>>> import numpy as np
>>> import numpy.linalg as la
>>> np.set_printoptions(suppress=True, linewidth=120)
>>> M = -2 * np.eye(7) + np.ones((7, 7))
>>> M
array([[-1.,  1.,  1.,  1.,  1.,  1.,  1.],
       [ 1., -1.,  1.,  1.,  1.,  1.,  1.],
       [ 1.,  1., -1.,  1.,  1.,  1.,  1.],
       [ 1.,  1.,  1., -1.,  1.,  1.,  1.],
       [ 1.,  1.,  1.,  1., -1.,  1.,  1.],
       [ 1.,  1.,  1.,  1.,  1., -1.,  1.],
       [ 1.,  1.,  1.,  1.,  1.,  1., -1.]])
>>> rng = np.random.default_rng(202)
>>> lab = rng.permutation(7)
>>> lab
array([3, 6, 2, 0, 4, 1, 5])
>>> A2 = M[lab][:, lab]
>>> np.trace(A2)
np.float64(-7.0)
>>> np.allclose(A2, M)
True
>>> np.round(la.det(A2), 2), np.round(la.det(M[lab]), 2)
(np.float64(320.0), np.float64(-320.0))
>>> np.round(np.sort(np.abs(la.eigvals(A2))), 2)
array([2., 2., 2., 2., 2., 2., 5.])
>>> np.diag(A2)
array([-1., -1., -1., -1., -1., -1., -1.])
>>> A2
array([[-1.,  1.,  1.,  1.,  1.,  1.,  1.],
       [ 1., -1.,  1.,  1.,  1.,  1.,  1.],
       [ 1.,  1., -1.,  1.,  1.,  1.,  1.],
       [ 1.,  1.,  1., -1.,  1.,  1.,  1.],
       [ 1.,  1.,  1.,  1., -1.,  1.,  1.],
       [ 1.,  1.,  1.,  1.,  1., -1.,  1.],
       [ 1.,  1.,  1.,  1.,  1.,  1., -1.]])
>>> J = np.diag(np.array([0, 0, 3])) + -1 * np.eye(3, k=1) + -1 * np.eye(3, k=-1)
>>> J
array([[ 0., -1.,  0.],
       [-1.,  0., -1.],
       [ 0., -1.,  3.]])
>>> A2 = np.array([[7, 3, -9], [-7, -1, 4]])
>>> Z = np.kron(A2, J)
>>> la.matrix_rank(Z)
np.int64(6)
>>> round(float(la.norm(Z, 2)), 2), round(float(la.norm(A2, 2) * la.norm(J, 2)), 2)
(46.83, 46.83)
>>> vec = np.array([3, 3, 1])
>>> target = J @ vec
>>> target
array([-3., -4.,  0.])
>>> np.round(la.solve(J.T, J[1]), 2)
array([-0.,  1.,  0.])
>>> np.round(la.solve(J, target), 2)
array([3., 3., 1.])
>>> np.round(la.solve(J, target + J[:, 1]), 2)
array([3., 4., 1.])
>>> np.round(la.solve(J, -1 * target), 2)
array([-3., -3., -1.])
>>> vec = np.array([3, 1, -1])
>>> target = J @ vec
>>> c, lr = np.zeros(3), 1 / la.norm(J, 2) ** 2
>>> for i in range(150):
...     c -= lr * J.T @ (J @ c - target)
...     if i % 50 == 0: print(i, round(la.norm(J @ c - target), 2))
... 
0 2.9
50 0.08
100 0.0
>>> round(la.cond(J), 2)
np.float64(4.17)
>>> r0 = np.array([1, -3, 1])
>>> A2 = J + np.outer(r0, np.eye(3)[0])
>>> np.round(la.det(A2) / la.det(J), 2), round(float(1 + la.solve(J, r0)[0]), 2)
(np.float64(4.0), 4.0)
>>> A2 = np.array([[2, -1], [4, 1], [-5, 4], [-5, 9], [-7, -1], [-9, -2], [-6, -5]])
>>> Z = np.array([[-1, 0, 0, -2, 1], [1, -1, 2, 0, 1]])
>>> arr = A2 @ Z + 0.3 * rng.normal(size=(7, 5))
>>> arr.round(2)
array([[ -3.35,   1.45,  -1.74,  -3.81,   1.42],
       [ -3.18,  -1.39,   2.1 ,  -7.91,   4.74],
       [  9.16,  -3.56,   7.84,  10.06,  -0.9 ],
       [ 14.15,  -8.69,  18.18,  10.42,   3.76],
       [  5.86,   1.25,  -2.13,  13.83,  -8.01],
       [  7.11,   1.85,  -3.82,  18.42, -11.54],
       [  0.31,   5.23, -10.24,  12.44, -10.14]])
>>> np.round(arr.sum(axis=0), 2)
array([ 30.06,  -3.87,  10.19,  53.45, -20.66])
>>> round(float(la.norm(arr)), 2)
48.47
>>> arr.shape
(7, 5)
>>> np.round(arr.mean(axis=0), 2)
array([ 4.29, -0.55,  1.46,  7.64, -2.95])
>>> arr[:, 5]
Traceback (most recent call last):
  File "<python-input-44>", line 1, in <module>
    arr[:, 5]
    ~~~^^^^^^
IndexError: index 5 is out of bounds for axis 1 with size 5
>>> np.unravel_index(np.abs(arr).argmax(), arr.shape)
(np.int64(5), np.int64(3))
>>> la.rank(arr)
Traceback (most recent call last):
  File "<python-input-46>", line 1, in <module>
    la.rank(arr)
    ^^^^^^^
AttributeError: module 'numpy.linalg' has no attribute 'rank'
>>> round(np.abs(arr).max(), 2)
np.float64(18.42)
>>> la.matrix_rank(arr)
np.int64(5)
>>> np.round(arr.sum(axis=1), 2)
array([-6.02, -5.63, 22.6 , 37.81, 10.79, 12.02, -2.4 ])
>>> m1 = np.array([[0, 1, 0, 0, 0, 0, 0],
...     [0, 0, 1, 0, 0, 0, 0],
...     [0, 0, 0, 1, 0, 0, 0],
...     [0, 0, 0, 0, 0, 0, 1],
...     [1, 0, 0, 0, 0, 0, 0],
...     [0, 0, 0, 0, 0, 1, 0],
...     [0, 0, 0, 0, 1, 0, 0]])
>>> # 2 blocks once reordered
>>> vec = np.array([-8, 3, 4, -1, 6, 6, -5])
>>> round(float(la.norm(vec)), 2), round(la.norm(m1 @ vec), 2)
(13.67, np.float64(13.67))
>>> np.round(np.sort(np.abs(np.degrees(np.angle(la.eigvals(m1))))), 2)
array([  0.,   0.,  60.,  60., 120., 120., 180.])
>>> np.round(la.inv(m1), 2)
array([[0., 0., 0., 0., 1., 0., 0.],
       [1., 0., 0., 0., 0., 0., 0.],
       [0., 1., 0., 0., 0., 0., 0.],
       [0., 0., 1., 0., 0., 0., 0.],
       [0., 0., 0., 0., 0., 0., 1.],
       [0., 0., 0., 0., 0., 1., 0.],
       [0., 0., 0., 1., 0., 0., 0.]])
>>> round(la.det(m1), 2)
np.float64(-1.0)
>>> m1.T @ (m1 @ vec)
array([-8,  3,  4, -1,  6,  6, -5])
>>> [p for p in range(1, 25) if np.allclose(la.matrix_power(m1, p), np.eye(7))]
[6, 12, 18, 24]
>>> 7 - la.matrix_rank(m1 - np.eye(7), tol=1e-8)
np.int64(2)
>>> E = np.load("sample11.npy")
>>> E
array([[ 0,  0,  0],
       [ 2,  2, -4],
       [-2, -2,  4]])
>>> A2 = np.array([[1, -1, 3], [3, -1, 3], [-1, -2, 0]])
>>> np.einsum("ij,ij->i", E, E)
array([ 0, 24, 24])
>>> np.einsum("ik,kj->ij", E, A2)
array([[  0,   0,   0],
       [ 12,   4,  12],
       [-12,  -4, -12]])
>>> la.matrix_rank(np.vstack([E, A2.T]))
np.int64(3)
>>> np.round(la.norm(E[2], 1), 2), np.round(la.norm(E[2], np.inf), 2)
(np.float64(8.0), np.float64(4.0))
>>> left, sig, VT = la.svd(E)
>>> vecs = VT[:(sig > 1e-8).sum()]
>>> vec = E[2] + -2 * E[1] + rng.integers(2) * np.eye(3)[0]
>>> vec
array([-6., -6., 12.])
>>> la.matrix_rank(np.vstack([E, vec]))
np.int64(1)
>>> np.diff(E, axis=0)
array([[ 2,  2, -4],
       [-4, -4,  8]])
>>> np.unravel_index(np.abs(E).argmax(), E.shape)
(np.int64(1), np.int64(2))
>>> la.matrix_rank(E)
np.int64(1)
>>> np.zeros(3, 3)
Traceback (most recent call last):
  File "<python-input-75>", line 1, in <module>
    np.zeros(3, 3)
    ~~~~~~~~^^^^^^
TypeError: Cannot interpret '3' as a data type
>>> la.rank(E)
Traceback (most recent call last):
  File "<python-input-76>", line 1, in <module>
    la.rank(E)
    ^^^^^^^
AttributeError: module 'numpy.linalg' has no attribute 'rank'
>>> np.round(E @ la.pinv(E) @ E, 2)
array([[ 0.,  0.,  0.],
       [ 2.,  2., -4.],
       [-2., -2.,  4.]])
>>> np.abs(np.diag(la.qr(E)[1])) > 1e-9
array([ True, False, False])
>>> la.lstsq(E[:-1].T, E[-1])[2]
np.int32(1)
>>> round(float(np.trace(la.pinv(E) @ E)), 2)
1.0
>>> np.allclose(E[:-1].T @ la.lstsq(E[:-1].T, E[-1])[0], E[-1])
True
